$ python3 -q
>>> import numpy as np
>>> from numpy import linalg as LA
>>> np.set_printoptions(suppress=True, linewidth=100)
>>> rd = lambda a: np.round(a, 3) + 0
>>> arr = np.load("a.npy")
>>> arr
array([[ 1,  1,  4,  5, -8,  8, -1, -6],
       [ 6,  3,  3, -9, -8, -1,  7,  5],
       [ 0,  7,  8, -8, -2,  5, -2, -9],
       [ 8,  3, -7,  9, -7, -9,  1,  0],
       [-8,  2,  2,  7,  6, -1, -1, -6],
       [-6,  0,  6,  7, -6,  7, -8, -3],
       [-9,  7,  3, -1,  0,  5, -4, -5],
       [ 6,  6,  7,  2,  8, -6, -8,  1]])
>>> x = np.array([0, 0, 1, 2, 1, 0, 1, 0])
>>> y = arr @ x
>>> y
array([  5, -16, -12,   5,  21,   6,  -3,  11])
>>> rd(LA.solve(arr, -3 * y))
array([ 0.,  0., -3., -6., -3.,  0., -3.,  0.])
>>> print(rd(LA.solve(arr, y)))
[0. 0. 1. 2. 1. 0. 1. 0.]
>>> rd(LA.solve(arr.T, arr[5]))
array([0., 0., 0., 0., 0., 1., 0., 0.])
>>> out = arr[0, 0] * arr[1:] - np.outer(arr[1:, 0], arr[0])
>>> out
array([[  0,  -3, -21, -39,  40, -49,  13,  41],
       [  0,   7,   8,  -8,  -2,   5,  -2,  -9],
       [  0,  -5, -39, -31,  57, -73,   9,  48],
       [  0,  10,  34,  47, -58,  63,  -9, -54],
       [  0,   6,  30,  37, -54,  55, -14, -39],
       [  0,  16,  39,  44, -72,  77, -13, -59],
       [  0,   0, -17, -28,  56, -54,  -2,  37]])
>>> LA.matrix_rank(out), LA.matrix_rank(arr)
(np.int64(7), np.int64(8))
>>> arr[:, 0] / arr[0, 0]
array([ 1.,  6.,  0.,  8., -8., -6., -9.,  6.])
>>> out.reshape(-1, 2)
array([[  0,  -3],
       [-21, -39],
       [ 40, -49],
       [ 13,  41],
       [  0,   7],
       [  8,  -8],
       [ -2,   5],
       [ -2,  -9],
       [  0,  -5],
       [-39, -31],
       [ 57, -73],
       [  9,  48],
       [  0,  10],
       [ 34,  47],
       [-58,  63],
       [ -9, -54],
       [  0,   6],
       [ 30,  37],
       [-54,  55],
       [-14, -39],
       [  0,  16],
       [ 39,  44],
       [-72,  77],
       [-13, -59],
       [  0,   0],
       [-17, -28],
       [ 56, -54],
       [ -2,  37]])
>>> out.reshape(2, -1)
array([[  0,  -3, -21, -39,  40, -49,  13,  41,   0,   7,   8,  -8,  -2,   5,  -2,  -9,   0,  -5,
        -39, -31,  57, -73,   9,  48,   0,  10,  34,  47],
       [-58,  63,  -9, -54,   0,   6,  30,  37, -54,  55, -14, -39,   0,  16,  39,  44, -72,  77,
        -13, -59,   0,   0, -17, -28,  56, -54,  -2,  37]])
>>> t3 = out.reshape(7, 2, -1)
>>> np.swapaxes(t3, 1, 2)[2]
array([[  0,  57],
       [ -5, -73],
       [-39,   9],
       [-31,  48]])
>>> print(t3[:, 0])
[[  0  -3 -21 -39]
 [  0   7   8  -8]
 [  0  -5 -39 -31]
 [  0  10  34  47]
 [  0   6  30  37]
 [  0  16  39  44]
 [  0   0 -17 -28]]
>>> t3.sum(axis=1)
array([[ 40, -52,  -8,   2],
       [ -2,  12,   6, -17],
       [ 57, -78, -30,  17],
       [-58,  73,  25,  -7],
       [-54,  61,  16,  -2],
       [-72,  93,  26, -15],
       [ 56, -54, -19,   9]])
>>> t3.transpose(1, 0, 2)
array([[[  0,  -3, -21, -39],
        [  0,   7,   8,  -8],
        [  0,  -5, -39, -31],
        [  0,  10,  34,  47],
        [  0,   6,  30,  37],
        [  0,  16,  39,  44],
        [  0,   0, -17, -28]],

       [[ 40, -49,  13,  41],
        [ -2,   5,  -2,  -9],
        [ 57, -73,   9,  48],
        [-58,  63,  -9, -54],
        [-54,  55, -14, -39],
        [-72,  77, -13, -59],
        [ 56, -54,  -2,  37]]])
>>> rng = np.random.default_rng(82)
>>> out = arr + rng.integers(-2, 3, (8, 7)) @ rng.integers(-2, 3, (7, 8))
>>> out
array([[ -9, -11,   1,   7,  -4,   3,   3,  -1],
       [  3,  -1,   3,  -6,  -7,  -7,   7,  13],
       [ -4,  15,   5,  -8,   1,   5,  -7,   1],
       [ 15,  -1, -12,   8,  -4,  -8,  -4,   2],
       [ -8,   4,   7,   9,   1,   2,  -2, -11],
       [ -6,  -4,   5,   7,  -5,  12,  -7,  -7],
       [-12,   3,   6,   0,  -2,   4,   2,  -8],
       [  6,   4,   9,   1,   2,  -5,  -2,   2]])
>>> np.abs(out - arr).sum(axis=1)
array([45, 25, 33, 28, 23, 16, 23, 19])
>>> x = np.array([1, 1, -3, -3, -3, -3, 3, 1])
>>> y = out @ x
>>> coef, lr = np.zeros(8), 1 / LA.norm(out, 2) ** 2
>>> for i in range(30):
...     coef -= lr * out.T @ (out @ coef - y)
...     if i % 10 == 0: print(i, round(LA.norm(out @ coef - y), 3))
... 
0 49.65
10 19.684
20 11.841
>>> rd(LA.cond(out))
np.float64(37.979)
>>> F = np.load("data.npy")
>>> F
array([[ 0.,  0., -2., -1.,  2.,  2., -2., -1.],
       [ 0.,  0., -2., -2.,  1.,  2., -1., -2.],
       [-2., -2.,  0.,  0.,  0.,  0.,  0.,  0.],
       [-1., -2.,  0.,  0.,  0.,  0.,  0.,  0.],
       [ 2.,  1.,  0.,  0.,  0.,  0.,  0.,  0.],
       [ 2.,  2.,  0.,  0.,  0.,  0.,  0.,  0.],
       [-2., -1.,  0.,  0.,  0.,  0.,  0.,  0.],
       [-1., -2.,  0.,  0.,  0.,  0.,  0.,  0.]])
>>> # column 7 repeats column 3
>>> w1 = np.array([[1, 2, 0, -2],
...     [-2, -2, -1, -1],
...     [-2, 1, 2, 1],
...     [0, 2, 0, 0],
...     [0, 2, 1, -2],
...     [2, -2, -1, 0],
...     [2, -2, 1, 1],
...     [-1, 1, -1, -2]])
>>> coef = np.array([-2, -2, -1, 1])
>>> hid = np.maximum(F @ w1 + coef, 0)
>>> hid
array([[3., 0., 0., 0.],
       [6., 0., 0., 0.],
       [0., 0., 1., 7.],
       [1., 0., 1., 5.],
       [0., 0., 0., 0.],
       [0., 0., 0., 0.],
       [0., 0., 0., 6.],
       [1., 0., 1., 5.]])
>>> print(LA.matrix_rank(hid))
3
>>> C = np.array([[7, 9], [2, 5], [8, 1], [4, 9]])
>>> hid @ C
array([[21., 27.],
       [42., 54.],
       [36., 64.],
       [35., 55.],
       [ 0.,  0.],
       [ 0.,  0.],
       [24., 54.],
       [35., 55.]])
>>> A = np.array([[5, 3, 3], [3, 2, 2], [3, 2, 2]])
>>> A
array([[5, 3, 3],
       [3, 2, 2],
       [3, 2, 2]])
>>> # column 2 repeats column 1
>>> ev, evecs = LA.eigh(A)
>>> np.unique(ev.round(6) + 0, return_counts=True)[1]
array([1, 1, 1])
>>> rd(LA.eigvalsh(A + 2 * np.eye(3)))
array([ 2.   ,  2.228, 10.772])
>>> rd(evecs.T @ A @ evecs)
array([[0.   , 0.   , 0.   ],
       [0.   , 0.228, 0.   ],
       [0.   , 0.   , 8.772]])
